$ python3 -q
>>> import numpy as np
>>> np.set_printoptions(suppress=True, linewidth=140)
>>> rd = lambda a: np.round(a, 2) + 0
>>> E = np.load("w.npy")
>>> print(E)
[[ -4   4  -9   0  -2]
 [  2   3 -16   2  -4]
 [ 11   9 -11   0  -7]
 [ 17  13 -15   4 -11]
 [ 21  22 -20  11  -2]
 [ 30  17 -14  19  -8]
 [ 35  13 -17  25  -5]
 [ 27   5 -17  33 -14]
 [ 25   7 -21  41 -23]
 [ 26  14 -15  34 -28]
 [ 22   8 -15  36 -30]
 [ 25  13 -12  30 -25]
 [ 30  16 -14  24 -23]
 [ 39  25  -5  20 -16]
 [ 44  17 -14  12 -17]
 [ 47  26 -23  11 -16]
 [ 42  18 -27  19 -23]
 [ 44  24 -19  18 -25]
 [ 41  32 -20  14 -30]
 [ 46  35 -22  11 -23]
 [ 50  37 -29  15 -17]
 [ 58  37 -33   8 -23]
 [ 65  42 -29   2 -16]
 [ 62  50 -37   7 -20]
 [ 67  52 -34  16 -14]
 [ 73  57 -32  22 -19]
 [ 70  58 -24  26 -21]
 [ 77  66 -23  20 -16]
 [ 74  68 -15  14 -11]
 [ 66  59  -9   8 -14]
 [ 68  64  -2  16 -15]
 [ 77  72   3  11 -11]
 [ 72  73   3  14 -11]]
>>> D = np.linalg.norm(E[:, None] - E[None], axis=-1)
>>> rd(D[:5, :5])
array([[ 0.  ,  9.7 , 16.7 , 25.59, 34.51],
       [ 9.7 ,  0.  , 12.45, 19.47, 28.69],
       [16.7 , 12.45,  0.  , 10.  , 22.27],
       [25.59, 19.47, 10.  ,  0.  , 15.87],
       [34.51, 28.69, 22.27, 15.87,  0.  ]])
>>> np.flatnonzero(D[14] < D.mean() / 2)
array([ 5,  6, 12, 13, 14, 15, 16, 17, 18, 19])
>>> D.mean(axis=1).argmax()
np.int64(0)
>>> rd(np.linalg.norm(E, axis=0))
array([283.46, 223.84, 116.47, 111.73, 103.64])
>>> rd(np.linalg.norm(E, "nuc"))
np.float64(603.48)
>>> rd(np.linalg.norm(E, 1)), rd(np.linalg.norm(E, np.inf))
(np.float64(1457.0), np.float64(203.0))
>>> print(rd(np.linalg.norm(E) ** 2 / np.linalg.norm(E, 2) ** 2))
1.1
>>> x = np.array([3, 1, 1, 1, 3])
>>> target = E @ x
>>> rd(np.linalg.pinv(E) @ E)
array([[1., 0., 0., 0., 0.],
       [0., 1., 0., 0., 0.],
       [0., 0., 1., 0., 0.],
       [0., 0., 0., 1., 0.],
       [0., 0., 0., 0., 1.]])
>>> rng = np.random.default_rng(99371)
>>> target = target + 0.3 * rng.normal(size=33)
>>> rd(target)
array([-23.42, -16.8 ,   9.94,  20.18,  70.31,  88.45, 111.73,  59.71,  33.09,  26.88,   5.33,  31.03,  47.29, 109.2 ,  95.74, 107.13,
        66.52,  80.  ,  59.17,  92.82, 122.23, 117.07, 162.27, 145.88, 193.13, 208.9 , 207.04, 246.24, 255.73, 213.81, 236.98, 284.34,
       273.18])
>>> beta, *_ = np.linalg.lstsq(E, target)
>>> beta.round()
array([3., 1., 1., 1., 3.])
>>> rd(np.linalg.svd(E, compute_uv=False))
array([390.01, 101.72,  57.35,  30.33,  24.07])
>>> np.count_nonzero(E)
np.int64(163)
>>> print(E.sum(axis=0))
[1449 1056 -587  543 -540]
>>> np.abs(E).max()
np.int64(77)
>>> E.sum(axis=1)
array([-11, -13,   2,   8,  32,  44,  51,  34,  29,  31,  21,  31,  33,  63,  42,  45,  29,  42,  37,  47,  56,  47,  64,  62,  87, 101,
       109, 124, 130, 110, 131, 152, 151])
>>> E.shape
(33, 5)
>>> basis = E[[13, 26]].astype(float)
>>> for _ in range(6):
...     lab = np.linalg.norm(E[:, None] - basis, axis=-1).argmin(axis=1)
...     basis = np.array([E[lab == j].mean(axis=0) for j in range(2)])
... 
>>> lab
array([0, 0, 0, 0, 0, 0, 0, 0, 0, 0, 0, 0, 0, 0, 0, 0, 0, 0, 0, 0, 1, 1, 1, 1, 1, 1, 1, 1, 1, 1, 1, 1, 1])
>>> np.bincount(lab)
array([20, 13])
>>> W0 = np.array([[0.4, 2.5, -0.8],
...     [0.1, 0.6, -0.2],
...     [-0.2, 1.0, -0.4],
...     [-0.4, 2.0, 0.8],
...     [1.2, 0.8, -0.5],
...     [0.29, 0.62, -0.35]])
>>> hat = W0 @ np.linalg.solve(W0.T @ W0, W0.T)
>>> np.linalg.matrix_rank(np.eye(6) - hat)
np.int64(3)
>>> rd(np.linalg.eigvalsh(hat))
array([0., 0., 0., 1., 1., 1.])
>>> np.trace(hat)
np.float64(3.0)
>>> rd(hat @ W0[:, 1])
array([2.5 , 0.6 , 1.  , 2.  , 0.8 , 0.62])
>>> print(rd(np.diag(hat)))
[0.67 0.04 0.36 0.98 0.87 0.08]
>>> m1 = np.load("sample1.npy")
>>> m1
array([[-0.6 , -0.9 , -0.7 ,  1.39, -0.2 ],
       [-0.2 ,  0.1 , -0.7 ,  1.43, -0.8 ],
       [-1.5 ,  1.6 ,  1.2 , -2.41,  0.2 ],
       [-0.9 ,  0.9 , -0.9 ,  1.82, -0.5 ],
       [-0.3 ,  0.2 , -0.8 ,  1.6 ,  0.3 ],
       [ 0.7 ,  1.8 , -0.8 ,  1.62, -0.9 ],
       [ 0.1 , -0.6 ,  1.8 , -3.57,  1.1 ],
       [-1.2 , -0.3 ,  2.2 , -4.38, -0.3 ],
       [ 0.1 , -0.1 , -0.5 ,  0.99,  1.3 ],
       [-2.8 ,  0.5 ,  0.  ,  0.02,  0.  ],
       [ 0.5 ,  1.3 ,  0.3 , -0.61, -1.3 ],
       [ 0.2 , -2.2 ,  1.1 , -2.23,  1.6 ],
       [-0.1 ,  0.4 ,  0.6 , -1.19, -2.1 ],
       [ 1.  ,  1.5 ,  0.4 , -0.84,  0.  ],
       [ 0.7 ,  1.6 , -1.3 ,  2.6 ,  0.1 ],
       [ 1.  ,  1.3 ,  0.4 , -0.8 , -1.8 ],
       [-0.4 ,  1.7 , -0.2 ,  0.41, -0.8 ],
       [-0.5 ,  1.6 , -0.4 ,  0.8 , -1.1 ],
       [-0.1 ,  0.2 ,  0.2 , -0.38, -0.9 ],
       [-0.4 ,  0.5 , -1.4 ,  2.78, -0.3 ],
       [-0.7 , -1.7 , -0.4 ,  0.78,  0.5 ],
       [ 0.7 ,  0.6 ,  1.6 , -3.21,  0.  ]])
>>> basis = m1[[20, 9]].astype(float)
>>> for _ in range(7):
...     lab = np.linalg.norm(m1[:, None] - basis, axis=-1).argmin(axis=1)
...     basis = np.array([m1[lab == j].mean(axis=0) for j in range(2)])
... 
>>> lab
array([0, 0, 1, 0, 0, 0, 1, 1, 0, 0, 1, 1, 1, 1, 0, 1, 0, 0, 1, 0, 0, 1])
>>> rd(basis[1] - basis[0])
array([ 0.5 , -0.14,  1.65, -3.32, -0.15])
>>> x = np.array([0, -1, 0, -1, 2])
>>> target = m1 @ x
>>> rd(np.linalg.solve(m1.T @ m1, m1.T @ target))
array([ 0., -1.,  0., -1.,  2.])
>>> rd(np.linalg.pinv(m1) @ m1)
array([[1., 0., 0., 0., 0.],
       [0., 1., 0., 0., 0.],
       [0., 0., 1., 0., 0.],
       [0., 0., 0., 1., 0.],
       [0., 0., 0., 0., 1.]])
>>> rd(np.linalg.lstsq(m1, target)[0])
array([ 0., -1.,  0., -1.,  2.])
>>> target = target + 0.02 * rng.normal(size=22)
>>> rd(target)
array([-0.9 , -3.14,  1.23, -3.73, -1.21, -5.22,  6.39,  4.11,  1.7 , -0.5 , -3.3 ,  7.6 , -3.46, -0.65, -3.99, -4.1 , -3.7 , -4.61, -1.62,
       -3.9 ,  1.93,  2.58])
>>> beta, *_ = np.linalg.lstsq(m1, target)
>>> print(beta.round())
[-0. -1.  1. -1.  2.]
>>> rd(beta)
array([-0.01, -0.99,  0.58, -0.71,  2.01])
>>> rd(m1.T @ (target - m1 @ beta))
array([0., 0., 0., 0., 0.])
>>> rd(np.linalg.norm(target - m1 @ beta))
np.float64(0.07)
>>> [round(float(np.linalg.norm(np.linalg.solve(m1.T @ m1 + lam * np.eye(5), m1.T @ target))), 2) for lam in (0, 1, 10, 100)]
[2.42, 2.33, 1.88, 0.81]
